$ python -q
>>> import numpy as np
>>> from numpy import linalg as LA
>>> np.set_printoptions(precision=3, suppress=True, linewidth=120, sign=" ")
>>> rnd = lambda a: np.round(a, 3) + 0
>>> f = np.array([-6, 3, 5, 8, 8])
>>> arr = -3 * np.eye(5) + np.outer(f, f)
>>> print(arr)
[[ 33. -18. -30. -48. -48.]
 [-18.   6.  15.  24.  24.]
 [-30.  15.  22.  40.  40.]
 [-48.  24.  40.  61.  64.]
 [-48.  24.  40.  64.  61.]]
>>> print(round(np.log10(LA.cond(arr))))
2
>>> print(LA.cond(arr) > 100)
False
>>> print(np.argsort(-LA.norm(arr, axis=0).round(6), kind="stable")[:3])
[ 3  4  0]
>>> print(rnd(np.abs(LA.svd(arr)[2][-1])))
[ 0.     0.899  0.11   0.019  0.424]
>>> print(LA.matrix_rank(arr, rtol=0.1))
1
>>> q, V = LA.qr(arr[:, :2])[0], LA.qr(arr[:, 2:])[0]
>>> sig = LA.svd(q.T @ V, compute_uv=False)
>>> print((sig > 0.9).sum())
1
>>> rng = np.random.default_rng(25)
>>> lab = rng.permutation(5)
>>> print(lab)
[ 1  2  3  0  4]
>>> Y = arr[lab][:, lab]
>>> print(np.allclose(Y, arr))
False
>>> print(np.all(LA.eigvalsh(arr) > 0))
False
>>> print(rnd(LA.eigvalsh(arr).min()))
-3.0
>>> W0 = np.loadtxt("block17.csv", delimiter=",")
>>> print(W0)
[[ 3.  1.  0.  0.  0.  0.  0.  0.  0.  0.  0.]
 [ 0.  3.  1.  0.  0.  0.  0.  0.  0.  0.  0.]
 [ 0.  0.  3.  1.  0.  0.  0.  0.  0.  0.  0.]
 [ 0.  0.  0.  3.  1.  0.  0.  0.  0.  0.  0.]
 [ 0.  0.  0.  0.  3.  1.  0.  0.  0.  0.  0.]
 [ 0.  0.  0.  0.  0.  3.  1.  0.  0.  0.  0.]
 [ 0.  0.  0.  0.  0.  0.  3.  1.  0.  0.  0.]
 [ 0.  0.  0.  0.  0.  0.  0.  3.  1.  0.  0.]
 [ 0.  0.  0.  0.  0.  0.  0.  0.  3.  1.  0.]
 [ 0.  0.  0.  0.  0.  0.  0.  0.  0.  3.  1.]
 [ 0.  0.  0.  0.  0.  0.  0.  0.  0.  0.  3.]]
>>> blk = np.stack([W0, 2 * W0, W0[::-1]])
>>> print(LA.matrix_rank(blk.reshape(3, -1)))
2
>>> print(blk.sum(axis=0))
[[  9.   3.   0.   0.   0.   0.   0.   0.   0.   0.   3.]
 [  0.   9.   3.   0.   0.   0.   0.   0.   0.   3.   1.]
 [  0.   0.   9.   3.   0.   0.   0.   0.   3.   1.   0.]
 [  0.   0.   0.   9.   3.   0.   0.   3.   1.   0.   0.]
 [  0.   0.   0.   0.   9.   3.   3.   1.   0.   0.   0.]
 [  0.   0.   0.   0.   0.  12.   4.   0.   0.   0.   0.]
 [  0.   0.   0.   0.   3.   1.   9.   3.   0.   0.   0.]
 [  0.   0.   0.   3.   1.   0.   0.   9.   3.   0.   0.]
 [  0.   0.   3.   1.   0.   0.   0.   0.   9.   3.   0.]
 [  0.   3.   1.   0.   0.   0.   0.   0.   0.   9.   3.]
 [  3.   1.   0.   0.   0.   0.   0.   0.   0.   0.   9.]]
>>> print(LA.matrix_rank(blk))
[ 11  11  11]
>>> print(blk.shape)
(3, 11, 11)
>>> q, V = LA.qr(W0[:, :3])[0], LA.qr(W0[:, 3:])[0]
>>> sig = LA.svd(q.T @ V, compute_uv=False)
>>> print((sig > 0.9).sum())
0
>>> print(rnd(sig))
[ 0.333  0.     0.   ]
>>> Y = LA.inv(W0)
>>> print(rnd(LA.slogdet(W0)[0]))
1.0
>>> print(rnd(LA.det(W0) * Y))
[[ 59049. -19683.   6561.  -2187.    729.   -243.     81.    -27.      9.     -3.      1.]
 [     0.  59049. -19683.   6561.  -2187.    729.   -243.     81.    -27.      9.     -3.]
 [     0.      0.  59049. -19683.   6561.  -2187.    729.   -243.     81.    -27.      9.]
 [     0.      0.      0.  59049. -19683.   6561.  -2187.    729.   -243.     81.    -27.]
 [     0.      0.      0.      0.  59049. -19683.   6561.  -2187.    729.   -243.     81.]
 [     0.      0.      0.      0.      0.  59049. -19683.   6561.  -2187.    729.   -243.]
 [     0.      0.      0.      0.      0.      0.  59049. -19683.   6561.  -2187.    729.]
 [     0.      0.      0.      0.      0.      0.      0.  59049. -19683.   6561.  -2187.]
 [     0.      0.      0.      0.      0.      0.      0.      0.  59049. -19683.   6561.]
 [     0.      0.      0.      0.      0.      0.      0.      0.      0.  59049. -19683.]
 [     0.      0.      0.      0.      0.      0.      0.      0.      0.      0.  59049.]]
>>> print(rnd(LA.cond(W0)))
1.941
